% python3 -q
>>> import numpy as np
>>> np.set_printoptions(precision=3, suppress=True, linewidth=200)
>>> mat = np.load("m.npy")
>>> mat
array([[1.   , 0.2  , 0.04 , 0.008, 0.002, 0.   , 0.   , 0.   ],
       [0.2  , 1.   , 0.2  , 0.04 , 0.008, 0.002, 0.   , 0.   ],
       [0.04 , 0.2  , 1.   , 0.2  , 0.04 , 0.008, 0.002, 0.   ],
       [0.008, 0.04 , 0.2  , 1.   , 0.2  , 0.04 , 0.008, 0.002],
       [0.002, 0.008, 0.04 , 0.2  , 1.   , 0.2  , 0.04 , 0.008],
       [0.   , 0.002, 0.008, 0.04 , 0.2  , 1.   , 0.2  , 0.04 ],
       [0.   , 0.   , 0.002, 0.008, 0.04 , 0.2  , 1.   , 0.2  ],
       [0.   , 0.   , 0.   , 0.002, 0.008, 0.04 , 0.2  , 1.   ]])
>>> w1 = np.array([[1, 1],
...     [1, -2],
...     [-5, -5],
...     [0, -1],
...     [-1, -5],
...     [-5, 3],
...     [5, 0],
...     [3, 3]])
>>> b = np.array([2, 0])
>>> hid = np.maximum(mat @ w1 + b, 0)
>>> np.linalg.matrix_rank(hid)
np.int64(2)
>>> (hid > 0).mean(axis=0)
array([0.75, 0.5 ])
>>> Z = np.array([[-2, 1, 3], [0, -5, -1]])
>>> (hid @ Z).round(6).argmax(axis=1)
array([2, 2, 0, 2, 2, 0, 2, 2])
>>> B = np.linalg.inv(mat)
>>> np.round(np.linalg.det(mat) * np.linalg.det(B), 3)
np.float64(1.0)
>>> np.round(np.linalg.cond(mat), 3)
np.float64(2.136)
>>> np.allclose(B, mat.T)
False
>>> round(float(np.linalg.slogdet(mat)[0]), 3)
1.0
>>> ev, evecs = np.linalg.eigh(mat)
>>> np.round(evecs @ np.diag(ev) @ evecs.T, 3) + 0
array([[1.   , 0.2  , 0.04 , 0.008, 0.002, 0.   , 0.   , 0.   ],
       [0.2  , 1.   , 0.2  , 0.04 , 0.008, 0.002, 0.   , 0.   ],
       [0.04 , 0.2  , 1.   , 0.2  , 0.04 , 0.008, 0.002, 0.   ],
       [0.008, 0.04 , 0.2  , 1.   , 0.2  , 0.04 , 0.008, 0.002],
       [0.002, 0.008, 0.04 , 0.2  , 1.   , 0.2  , 0.04 , 0.008],
       [0.   , 0.002, 0.008, 0.04 , 0.2  , 1.   , 0.2  , 0.04 ],
       [0.   , 0.   , 0.002, 0.008, 0.04 , 0.2  , 1.   , 0.2  ],
       [0.   , 0.   , 0.   , 0.002, 0.008, 0.04 , 0.2  , 1.   ]])
>>> np.linalg.svd(mat, compute_uv=False)
array([1.451, 1.323, 1.162, 1.007, 0.879, 0.782, 0.716, 0.679])
>>> np.unique(ev.round(6) + 0, return_counts=True)[1]
array([1, 1, 1, 1, 1, 1, 1, 1])
>>> np.linalg.eigvalsh(mat + -3 * np.eye(8))
array([-2.321, -2.284, -2.218, -2.121, -1.993, -1.838, -1.677, -1.549])
>>> (ev > 1e-8).sum(), (ev < -1e-8).sum()
(np.int64(8), np.int64(0))
>>> np.round(evecs.T @ mat @ evecs, 3) + 0
array([[0.679, 0.   , 0.   , 0.   , 0.   , 0.   , 0.   , 0.   ],
       [0.   , 0.716, 0.   , 0.   , 0.   , 0.   , 0.   , 0.   ],
       [0.   , 0.   , 0.782, 0.   , 0.   , 0.   , 0.   , 0.   ],
       [0.   , 0.   , 0.   , 0.879, 0.   , 0.   , 0.   , 0.   ],
       [0.   , 0.   , 0.   , 0.   , 1.007, 0.   , 0.   , 0.   ],
       [0.   , 0.   , 0.   , 0.   , 0.   , 1.162, 0.   , 0.   ],
       [0.   , 0.   , 0.   , 0.   , 0.   , 0.   , 1.323, 0.   ],
       [0.   , 0.   , 0.   , 0.   , 0.   , 0.   , 0.   , 1.451]])
>>> np.round(evecs.T @ evecs, 3) + 0
array([[1., 0., 0., 0., 0., 0., 0., 0.],
       [0., 1., 0., 0., 0., 0., 0., 0.],
       [0., 0., 1., 0., 0., 0., 0., 0.],
       [0., 0., 0., 1., 0., 0., 0., 0.],
       [0., 0., 0., 0., 1., 0., 0., 0.],
       [0., 0., 0., 0., 0., 1., 0., 0.],
       [0., 0., 0., 0., 0., 0., 1., 0.],
       [0., 0., 0., 0., 0., 0., 0., 1.]])
